$ python -q
>>> import numpy as np
>>> from numpy import linalg as LA
>>> np.set_printoptions(suppress=True, linewidth=100)
>>> rnd = lambda a: np.round(a, 4) + 0
>>> J = np.load("x.npy")
>>> print(J)
[[-2.3016 -1.8691  0.2096 -2.3645 -1.5092]
 [-1.8691  0.1746  1.3286  0.7639  3.974 ]
 [ 0.2096  1.3286 -0.1584 -3.281   0.1457]
 [-2.3645  0.7639 -3.281  -0.9385  1.2135]
 [-1.5092  3.974   0.1457  1.2135 -1.7761]]
>>> A2 = np.array([[-3, -1, -2], [1, -3, -3], [-1, 3, -3], [1, -3, -1], [0, -3, -2]])
>>> print(rnd(np.einsum("ij->j", J)))
[-7.8348  4.372  -1.7555 -4.6066  2.0479]
>>> print(rnd(np.einsum("ij,ij->i", J, J)))
[16.7034 21.6654 12.6204 19.2927 22.7187]
>>> print(LA.matrix_rank(J @ A2))
3
>>> ev, evecs = LA.eigvalsh(J)
Traceback (most recent call last):
  File "<python-input-10>", line 1, in <module>
    ev, evecs = LA.eigvalsh(J)
    ^^^^^^^^^
ValueError: too many values to unpack (expected 2)
>>> ev, evecs = LA.eigh(J)
>>> print(rnd(evecs @ np.diag(ev) @ evecs.T))
[[-2.3016 -1.8691  0.2096 -2.3645 -1.5092]
 [-1.8691  0.1746  1.3286  0.7639  3.974 ]
 [ 0.2096  1.3286 -0.1584 -3.281   0.1457]
 [-2.3645  0.7639 -3.281  -0.9385  1.2135]
 [-1.5092  3.974   0.1457  1.2135 -1.7761]]
>>> print(rnd(LA.svd(J, compute_uv=False)))
[5. 5. 5. 3. 3.]
>>> print(np.abs(evecs[:, -1]).round(6).argmax())
1
>>> print(ev.sum(), np.trace(J))
-5.0 -5.0
>>> print(rnd(evecs.T @ J @ evecs))
[[-5.  0.  0.  0.  0.]
 [ 0. -5.  0.  0.  0.]
 [ 0.  0. -3.  0.  0.]
 [ 0.  0.  0.  3.  0.]
 [ 0.  0.  0.  0.  5.]]
>>> x0 = np.array([1, 6, 4, 5, 3])
>>> h = np.maximum(J @ x0, 0)
>>> print(h)
[ 0.     20.2344  0.      0.     23.6568]
>>> print(J * (h > 1e-9)[:, None])
[[-0.     -0.      0.     -0.     -0.    ]
 [-1.8691  0.1746  1.3286  0.7639  3.974 ]
 [ 0.      0.     -0.     -0.      0.    ]
 [-0.      0.     -0.     -0.      0.    ]
 [-1.5092  3.974   0.1457  1.2135 -1.7761]]
>>> print(rnd(np.maximum(J @ (3 * x0), 0)))
[ 0.     60.7032  0.      0.     70.9704]
>>> print(np.trace(J))
-5.0
>>> print(np.allclose(J @ J.T, J.T @ J))
True
>>> print(rnd(np.abs(LA.eigvals(J)).max()))
5.0
>>> print(rnd(J @ J))
[[16.7034 -3.5498  4.5391  3.7143 -4.1125]
 [-3.5498 21.6654 -2.2976  4.2993 -2.4229]
 [ 4.5391 -2.2976 12.6204  4.2951  0.7002]
 [ 3.7143  4.2993  4.2951 19.2927  2.832 ]
 [-4.1125 -2.4229  0.7002  2.832  22.7187]]
>>> J.inv()
Traceback (most recent call last):
  File "<python-input-26>", line 1, in <module>
    J.inv()
    ^^^^^
AttributeError: 'numpy.ndarray' object has no attribute 'inv'
>>> print((J + J.T) / 2)
[[-2.3016 -1.8691  0.2096 -2.3645 -1.5092]
 [-1.8691  0.1746  1.3286  0.7639  3.974 ]
 [ 0.2096  1.3286 -0.1584 -3.281   0.1457]
 [-2.3645  0.7639 -3.281  -0.9385  1.2135]
 [-1.5092  3.974   0.1457  1.2135 -1.7761]]
>>> print(np.allclose(J, J.T))
True
>>> print([round(float(LA.det(J[:i, :i])), 2) + 0 for i in range(1, 6)])
[-2.3, -3.9, 3.63, 100.76, -1125.02]
>>> print(np.all(LA.eigvalsh(J) > 0))
False
>>> try:
...     LA.cholesky(J)
... except LA.LinAlgError as e:
...     print("failed:", e)
... 
failed: Matrix is not positive definite
>>> K = np.loadtxt("data.csv", delimiter=",")
>>> print(rnd(K))
[[ 0.9461 -0.0654  0.2143 -0.018   0.0204]
 [-0.0654  0.9206  0.2603 -0.0218  0.0248]
 [ 0.2143  0.2603  0.147   0.0715 -0.0812]
 [-0.018  -0.0218  0.0715  0.994   0.0068]
 [ 0.0204  0.0248 -0.0812  0.0068  0.9923]]
>>> Uu, sv, Vh = LA.svd(K)
>>> evecs = Vh[:(sv > 1e-8).sum()]
>>> rng = np.random.default_rng(979)
>>> x0 = K[0] + 5 * K[1] + rng.integers(2) * np.eye(5)[2]
>>> print(rnd(x0))
[ 0.6191  4.5374  2.5158 -0.1271  0.1443]
>>> print(np.allclose(evecs.T @ evecs @ x0, x0))
False
>>> print(rnd(evecs.T @ evecs))
[[ 0.9461 -0.0654  0.2143 -0.018   0.0204]
 [-0.0654  0.9206  0.2603 -0.0218  0.0248]
 [ 0.2143  0.2603  0.147   0.0715 -0.0812]
 [-0.018  -0.0218  0.0715  0.994   0.0068]
 [ 0.0204  0.0248 -0.0812  0.0068  0.9923]]
>>> print(rnd(np.diag(evecs.T @ evecs)))
[0.9461 0.9206 0.147  0.994  0.9923]
>>> def softmax(z):
...     e = np.exp(z - z.max(axis=-1, keepdims=True))
...     return e / e.sum(axis=-1, keepdims=True)
... 
>>> print(rnd(softmax(10 * K[2])))
[0.2954 0.4677 0.1507 0.0708 0.0154]
>>> att = K @ K.T / np.sqrt(5)
>>> print(softmax(att).round(6).argmax(axis=1))
[0 1 1 3 4]
